$ python -q
>>> import numpy as np
>>> np.set_printoptions(precision=2, suppress=True, linewidth=160, legacy="1.25")
>>> rnd = lambda a: np.round(a, 2) + 0
>>> K = np.loadtxt("mat.csv", delimiter=",")
>>> print(rnd(K))
[[-0.99  0.12  0.09]
 [ 0.05 -0.28  0.96]
 [ 0.14  0.95  0.27]]
>>> x0 = np.array([-1, -1, 0])
>>> print(rnd(K * x0))
[[ 0.99 -0.12  0.  ]
 [-0.05  0.28  0.  ]
 [-0.14 -0.95  0.  ]]
>>> print(rnd(K @ x0))
[ 0.87  0.23 -1.09]
>>> print(rnd((K * x0).sum(axis=1)))
[ 0.87  0.23 -1.09]
>>> print(np.linalg.norm(K @ x0) <= np.linalg.norm(K, 2) * np.linalg.norm(x0) + 1e-9)
True
>>> x0 = np.array([-8, -7, -4])
>>> print(rnd(np.linalg.det(K)))
1.0
>>> print(rnd(np.linalg.inv(K)))
[[-0.99  0.05  0.14]
 [ 0.12 -0.28  0.95]
 [ 0.09  0.96  0.27]]
>>> print(rnd(np.linalg.norm(x0)), rnd(np.linalg.norm(K @ x0)))
11.36 11.36
>>> print(rnd(np.sort(np.abs(np.degrees(np.angle(np.linalg.eigvals(K)))))))
[  0.   177.79 177.79]
>>> out = np.array([[-4, -5, 4], [0, 4, 1]])
>>> Z = np.kron(out, K)
>>> print(rnd(np.linalg.norm(Z, 2)), rnd(np.linalg.norm(out, 2) * np.linalg.norm(K, 2)))
7.91 7.91
>>> print(rnd(K @ K))
[[ 1.   -0.06  0.05]
 [ 0.06  1.    0.  ]
 [-0.05  0.01  1.  ]]
>>> print(rnd((K + K.T) / 2))
[[-0.99  0.09  0.11]
 [ 0.09 -0.28  0.95]
 [ 0.11  0.95  0.27]]
>>> print(rnd(np.trace(K)))
-1.0
>>> proj = np.triu(np.array([[-1, -1, 0], [-1, 3, -1], [-1, -2, -2]]), 1) + np.eye(3)
>>> out = proj @ K @ np.linalg.inv(proj)
>>> print(rnd(proj @ K - K @ proj))
[[-0.05 -0.71 -0.84]
 [-0.14 -0.9  -0.56]
 [ 0.    0.14  0.95]]
>>> feats = np.load("dump.npy")
>>> print(feats)
[[2 1 2]
 [1 2 1]
 [2 1 2]]
>>> ev, vecs = np.linalg.eigh(feats)
>>> x0 = np.array([-1, -2, -1])
>>> print(rnd(np.linalg.eigvalsh(feats[1:, 1:])))
[1. 3.]
>>> print(rnd(vecs * np.abs(ev) @ vecs.T))
[[2. 1. 2.]
 [1. 2. 1.]
 [2. 1. 2.]]
>>> print(x0 @ feats @ x0)
24
>>> print(x0 @ feats @ x0 / (x0 @ x0), rnd(ev[0]), rnd(ev[-1]))
4.0 0.0 4.73
>>> proj = np.triu(np.array([[2, 2, 2], [2, 1, 3], [2, -2, 0]]), 1) + np.eye(3)
>>> out = proj @ feats @ np.linalg.inv(proj)
>>> print(proj @ feats - feats @ proj)
[[ 6.  2. -1.]
 [ 6.  1. -2.]
 [ 0. -4. -7.]]
>>> print(np.linalg.matrix_rank(out))
2
>>> left, sigma, Vt = np.linalg.svd(feats)
>>> vecs = Vt[:(sigma > 1e-8).sum()]
>>> rng = np.random.default_rng(92535)
>>> x0 = feats[1] + -3 * feats[2] + rng.integers(2) * np.eye(3)[0]
>>> print(x0)
[-4. -1. -5.]
>>> print(rnd(np.linalg.norm(x0 - vecs.T @ vecs @ x0)))
0.71
>>> print(np.allclose(feats, feats.T))
True
>>> print(rnd(np.linalg.det(feats)))
0.0
>>> print(rnd(np.sort(np.abs(np.linalg.eigvals(feats)))))
[0.   1.27 4.73]
>>> print(np.trace(feats))
6
>>> print((feats + feats.T) / 2)
[[2. 1. 2.]
 [1. 2. 1.]
 [2. 1. 2.]]
>>> print((feats - feats.T) / 2)
[[0. 0. 0.]
 [0. 0. 0.]
 [0. 0. 0.]]
>>> print(np.allclose(feats @ feats.T, feats.T @ feats))
True
>>> mat = np.load("x.npy")
>>> print(mat)
[[-1  0  1  2  3  4  5  6  7  8]
 [ 9 10 11 12 13 14 15 16 17 18]
 [19 20 21 22 23 24 25 26 27 28]
 [29 30 31 32 33 34 35 36 37 38]
 [39 40 41 42 43 44 45 46 47 48]
 [49 50 51 52 53 54 55 56 57 58]
 [59 60 61 62 63 64 65 66 67 68]
 [69 70 71 72 73 74 75 76 77 78]
 [79 80 81 82 83 84 85 86 87 88]
 [89 90 91 92 93 94 95 96 97 98]]
>>> left, sigma, Vt = np.linalg.svd(mat)
>>> vecs = Vt[:(sigma > 1e-8).sum()]
>>> x0 = mat[1] + 3 * mat[8] + rng.integers(2) * np.eye(10)[5]
>>> print(x0)
[246. 250. 254. 258. 262. 267. 270. 274. 278. 282.]
>>> print(rnd(np.diag(vecs.T @ vecs)))
[0.35 0.25 0.18 0.13 0.1  0.1  0.13 0.18 0.25 0.35]
>>> print(rnd(np.linalg.norm(x0 - vecs.T @ vecs @ x0)))
0.95
